In [1]: import numpy as np

In [2]: np.set_printoptions(suppress=True, linewidth=200)

In [3]: rd = lambda a: np.round(a, 1) + 0

In [4]: K = np.load("data.npy")

In [5]: rd(K)
Out[5]: 
array([[0.5, 0. , 0.5, 0. , 0. ],
       [0. , 0.3, 0.3, 0.3, 0. ],
       [0. , 0. , 1. , 0. , 0. ],
       [0. , 0.5, 0. , 0.5, 0. ],
       [0. , 0. , 0. , 0.5, 0.5]])

In [6]: # row-stochastic, so 1 is an eigenvalue

In [7]: u = np.array([1, 2])

In [8]: rd(np.array([np.convolve(row, u, "same") for row in K]))
Out[8]: 
array([[0.5, 1. , 0.5, 1. , 0. ],
       [0. , 0.3, 1. , 1. , 0.7],
       [0. , 0. , 1. , 2. , 0. ],
       [0. , 0.5, 1. , 0.5, 1. ],
       [0. , 0. , 0. , 0.5, 1.5]])

In [9]: W1 = np.array([[8, 7, 6, 9], [8, 3, 1, 3], [3, 3, 2, 4], [5, 8, 4, 1], [4, 2, 4, 1]])

In [10]: beta = np.array([1, 2, -3, 0])

In [11]: H = np.maximum(K @ W1 + beta, 0)

In [12]: np.linalg.matrix_rank(H)
Out[12]: np.int64(4)

In [13]: W2 = np.array([[-1, 3, -2], [3, 0, -3], [-2, 0, 1], [-3, -3, -1]])

In [14]: rd(H @ W2)
Out[14]: 
array([[ -7. ,   0. , -39.5],
       [  5.7,  11. , -35.3],
       [ -1. ,   0. , -27. ],
       [  9. ,  16.5, -39.5],
       [ 10.5,  13.5, -32. ]])

In [15]: W1 @ W2
Out[15]: 
array([[-26,  -3, -40],
       [-10,  15, -27],
       [-10,  -3, -17],
       [  8,  12, -31],
       [ -9,   9, -11]])

In [16]: gram = K.T @ K

In [17]: rd(gram)
Out[17]: 
array([[0.2, 0. , 0.2, 0. , 0. ],
       [0. , 0.4, 0.1, 0.4, 0. ],
       [0.2, 0.1, 1.4, 0.1, 0. ],
       [0. , 0.4, 0.1, 0.6, 0.2],
       [0. , 0. , 0. , 0.2, 0.2]])

In [18]: (K @ K.T).shape
Out[18]: (5, 5)

In [19]: rd(np.linalg.eigvalsh(gram)[::-1])
Out[19]: array([1.5, 0.9, 0.3, 0.2, 0. ])

In [20]: rd(np.linalg.svd(K, compute_uv=False) ** 2)
Out[20]: array([1.5, 0.9, 0.3, 0.2, 0. ])

In [21]: M = np.load("m.npy")

In [22]: print(M)
[[  8 -12   4   0   0   4]
 [ -6   9  -3   0   0  -3]
 [  8 -12   4   0   0   4]]

In [23]: # row 2 repeats row 0

In [24]: U, sig, VT = np.linalg.svd(M)

In [25]: evecs = VT[:(sig > 1e-8).sum()]

In [26]: rng = np.random.default_rng(212)

In [27]: x0 = M[1] + 3 * M[0] + rng.integers(2) * np.eye(6)[2]

In [28]: x0
Out[28]: array([ 18., -27.,   9.,   0.,   0.,   9.])

In [29]: rd(np.diag(evecs.T @ evecs))
Out[29]: array([0.3, 0.6, 0.1, 0. , 0. , 0.1])

In [30]: print(np.linalg.matrix_rank(np.vstack([M, x0])))
1

In [31]: print(rd(np.linalg.norm(x0 - evecs.T @ evecs @ x0)))
0.0

In [32]: np.allclose(evecs.T @ evecs @ x0, x0)
Out[32]: True

In [33]: rd(np.linalg.norm(M, 2) / np.linalg.norm(M))
Out[33]: np.float64(1.0)

In [34]: np.linalg.lstsq(M[:-1].T, M[-1])[2]
Out[34]: np.int32(1)

In [35]: np.abs(np.diag(np.linalg.qr(M)[1])) > 1e-9
Out[35]: array([ True, False, False])

In [36]: th = np.radians(90)

In [37]: Rm = np.eye(6)

In [38]: Rm[2, 2] = Rm[3, 3] = np.cos(th)

In [39]: Rm[2, 3], Rm[3, 2] = -np.sin(th), np.sin(th)

In [40]: rd(Rm)
Out[40]: 
array([[ 1.,  0.,  0.,  0.,  0.,  0.],
       [ 0.,  1.,  0.,  0.,  0.,  0.],
       [ 0.,  0.,  0., -1.,  0.,  0.],
       [ 0.,  0.,  1.,  0.,  0.,  0.],
       [ 0.,  0.,  0.,  0.,  1.,  0.],
       [ 0.,  0.,  0.,  0.,  0.,  1.]])

In [41]: Y = M @ Rm.T

In [42]: print(rd(np.linalg.det(Rm)), np.trace(Rm))
1.0 4.0

In [43]: rd(Y)
Out[43]: 
array([[  8., -12.,   0.,   4.,   0.,   4.],
       [ -6.,   9.,   0.,  -3.,   0.,  -3.],
       [  8., -12.,   0.,   4.,   0.,   4.]])

In [44]: print(np.allclose(np.linalg.norm(M, axis=1), np.linalg.norm(Y, axis=1)))
True

In [45]: rd(np.linalg.svd(M, compute_uv=False)), rd(np.linalg.svd(Y, compute_uv=False))
Out[45]: (array([24.8,  0. ,  0. ]), array([24.8,  0. ,  0. ]))

In [46]: data = np.load("arr.npy")

In [47]: data
Out[47]: 
array([[ 0,  0, -1,  0,  0,  0,  0,  0,  0],
       [ 0,  0,  0,  0,  0,  0,  0,  0, -4],
       [-2,  0,  0,  0,  2,  0,  2,  5,  0],
       [ 2,  0,  0,  0,  0,  0,  0, -1, -3]])

In [48]: Y = data / np.sqrt((data ** 2).mean(axis=1, keepdims=True))

In [49]: rd(data - data.mean(axis=1, keepdims=True))
Out[49]: 
array([[ 0.1,  0.1, -0.9,  0.1,  0.1,  0.1,  0.1,  0.1,  0.1],
       [ 0.4,  0.4,  0.4,  0.4,  0.4,  0.4,  0.4,  0.4, -3.6],
       [-2.8, -0.8, -0.8, -0.8,  1.2, -0.8,  1.2,  4.2, -0.8],
       [ 2.2,  0.2,  0.2,  0.2,  0.2,  0.2,  0.2, -0.8, -2.8]])

In [50]: t3 = np.stack([data, 4 * data, data[::-1]])

In [51]: (t3 @ data.T).shape
Out[51]: (3, 4, 4)

In [52]: t3.sum(axis=0)
Out[52]: 
array([[  2,   0,  -5,   0,   0,   0,   0,  -1,  -3],
       [ -2,   0,   0,   0,   2,   0,   2,   5, -20],
       [-10,   0,   0,   0,  10,   0,  10,  25,  -4],
       [ 10,   0,  -1,   0,   0,   0,   0,  -5, -15]])

In [53]: X = np.load("dump.npy")

In [54]: print(X)
[[0. 0. 0. 0. 0. 0. 2. 3. 3. 0.]
 [0. 0. 0. 0. 0. 0. 2. 2. 0. 0.]
 [0. 0. 0. 0. 0. 0. 1. 3. 3. 0.]
 [0. 0. 0. 0. 0. 0. 0. 2. 2. 2.]
 [0. 0. 0. 0. 0. 0. 3. 0. 0. 3.]
 [0. 0. 0. 0. 0. 0. 3. 2. 1. 0.]
 [2. 2. 1. 0. 3. 3. 0. 0. 0. 0.]
 [3. 2. 3. 2. 0. 2. 0. 0. 0. 0.]
 [3. 0. 3. 2. 0. 1. 0. 0. 0. 0.]
 [0. 0. 0. 2. 3. 0. 0. 0. 0. 0.]]

In [55]: w, evecs = np.linalg.eigh(X)

In [56]: x0 = np.array([1, 2, 0, 0, 1, 1, 0, 2, 2, 2])

In [57]: np.abs(X).sum(axis=1).max(), rd(np.abs(w).max())
Out[57]: (np.float64(12.0), np.float64(8.1))

In [58]: rd(np.linalg.eigvalsh(X[1:, 1:]))
Out[58]: array([-6.8, -4. , -2.9, -0.9,  0. ,  0.9,  2.9,  4. ,  6.8])

In [59]: rd(evecs * np.abs(w) @ evecs.T)
Out[59]: 
array([[ 3. ,  1. ,  2.7,  1.3,  0.4,  1.9,  0. ,  0. ,  0. ,  0. ],
       [ 1. ,  1.9,  0.7,  0.2,  0.6,  1.6,  0. ,  0. ,  0. ,  0. ],
       [ 2.7,  0.7,  2.7,  1.6, -0.2,  1.3,  0. ,  0. ,  0. ,  0. ],
       [ 1.3,  0.2,  1.6,  2.6,  0.9,  0. ,  0. ,  0. ,  0. ,  0. ],
       [ 0.4,  0.6, -0.2,  0.9,  3.9,  1.2,  0. ,  0. ,  0. ,  0. ],
       [ 1.9,  1.6,  1.3,  0. ,  1.2,  2.2,  0. ,  0. ,  0. ,  0. ],
       [ 0. ,  0. ,  0. ,  0. ,  0. ,  0. ,  4.7,  1.9,  0.8,  1. ],
       [ 0. ,  0. ,  0. ,  0. ,  0. ,  0. ,  1.9,  4.4,  2.8,  0.1],
       [ 0. ,  0. ,  0. ,  0. ,  0. ,  0. ,  0.8,  2.8,  3.8,  0.4],
       [ 0. ,  0. ,  0. ,  0. ,  0. ,  0. ,  1. ,  0.1,  0.4,  3.4]])

In [60]: U, sig, VT = np.linalg.svd(X)

In [61]: evecs = VT[:(sig > 1e-8).sum()]

In [62]: x0 = X[2] + 5 * X[9] + rng.integers(2) * np.eye(10)[8]

In [63]: x0
Out[63]: array([ 0.,  0.,  0., 10., 15.,  0.,  1.,  3.,  4.,  0.])

In [64]: rd(evecs.T @ evecs)
Out[64]: 
array([[ 0.5, -0.1,  0.4,  0. ,  0. ,  0.3,  0. ,  0. ,  0. ,  0. ],
       [-0.1,  0.9,  0. ,  0.1, -0.1,  0.3,  0. ,  0. ,  0. ,  0. ],
       [ 0.4,  0. ,  0.4,  0.2, -0.1,  0.1,  0. ,  0. ,  0. ,  0. ],
       [ 0. ,  0.1,  0.2,  0.8,  0.1, -0.3,  0. ,  0. ,  0. ,  0. ],
       [ 0. , -0.1, -0.1,  0.1,  0.9,  0.2,  0. ,  0. ,  0. ,  0. ],
       [ 0.3,  0.3,  0.1, -0.3,  0.2,  0.4,  0. ,  0. ,  0. ,  0. ],
       [ 0. ,  0. ,  0. ,  0. ,  0. ,  0. ,  1. ,  0. ,  0. ,  0. ],
       [ 0. ,  0. ,  0. ,  0. ,  0. ,  0. ,  0. ,  1. ,  0. ,  0. ],
       [ 0. ,  0. ,  0. ,  0. ,  0. ,  0. ,  0. ,  0. ,  1. ,  0. ],
       [ 0. ,  0. ,  0. ,  0. ,  0. ,  0. ,  0. ,  0. ,  0. ,  1. ]])

In [65]: print(np.linalg.matrix_rank(np.vstack([X, x0])))
8

In [66]: rd(np.linalg.norm(x0 - evecs.T @ evecs @ x0))
Out[66]: np.float64(0.0)
